$ ipython --no-banner

In [1]: import numpy as np

In [2]: np.set_printoptions(precision=2, suppress=True, linewidth=200)

In [3]: rnd = lambda a: np.round(a, 2) + 0

In [4]: arr = np.array([[2, 2, 2], [2, 4, 4], [2, 4, 6]])

In [5]: print(np.linalg.matrix_power(arr, 3))
[[112 200 248]
 [200 360 448]
 [248 448 560]]

In [6]: print((arr - arr.T) / 2)
[[0. 0. 0.]
 [0. 0. 0.]
 [0. 0. 0.]]

In [7]: assert arr == arr.T
ValueError: The truth value of an array with more than one element is ambiguous. Use a.any() or a.all()


In [8]: print(arr @ arr)
[[12 20 24]
 [20 36 44]
 [24 44 56]]

In [9]: print(rnd(np.linalg.det(arr)))
8.0

In [10]: A = np.load("case0.npy")

In [11]: print(A)
[[6. 1. 1. 1.]
 [1. 6. 1. 1.]
 [1. 1. 6. 1.]
 [1. 1. 1. 6.]]

In [12]: print((A @ A)[0])
[39. 14. 14. 14.]

In [13]: print(np.sort(np.abs(np.fft.fft(A[0]))), rnd(np.sort(np.linalg.svd(A, compute_uv=False))))
[5. 5. 5. 9.] [5. 5. 5. 9.]

In [14]: print(np.fft.fft(A[0]))
[9.+0.j 5.+0.j 5.+0.j 5.+0.j]

In [15]: mat = np.load("out16.npy")

In [16]: print(mat)
[[0 0 0 0]
 [1 3 0 0]
 [2 0 3 0]
 [2 1 3 2]]

In [17]: print(rnd(np.trace(np.linalg.pinv(mat) @ mat)))
3.0

In [18]: print(np.abs(np.diag(np.linalg.qr(mat)[1])) > 1e-9)
[ True  True  True False]

In [19]: print(np.unique(mat.round(6), axis=0).shape)
(4, 4)

In [20]: print(rnd(mat @ np.linalg.pinv(mat) @ mat))
[[0. 0. 0. 0.]
 [1. 3. 0. 0.]
 [2. 0. 3. 0.]
 [2. 1. 3. 2.]]

In [21]: P = np.triu(np.array([[2, 3, -2, 1], [0, -2, -3, 2], [-1, -3, 4, -4], [-4, 5, -3, 4]]), 1) + np.eye(4)

In [22]: A2 = P @ mat @ np.linalg.inv(P)

In [23]: print(np.trace(A2), np.trace(mat))
8.0 8

In [24]: print(rnd(np.linalg.det(A2)))
0.0

In [25]: print(np.linalg.matrix_rank(A2))
3

In [26]: print(rnd(np.poly(A2)))
[  1.  -8.  21. -18.   0.]

In [27]: print(P @ mat - mat @ P)
[[  1.  10.  -3.   2.]
 [ -2.  -1.   8.  -3.]
 [ -8. -10.  -8.   2.]
 [  0.  -6.   7.   8.]]
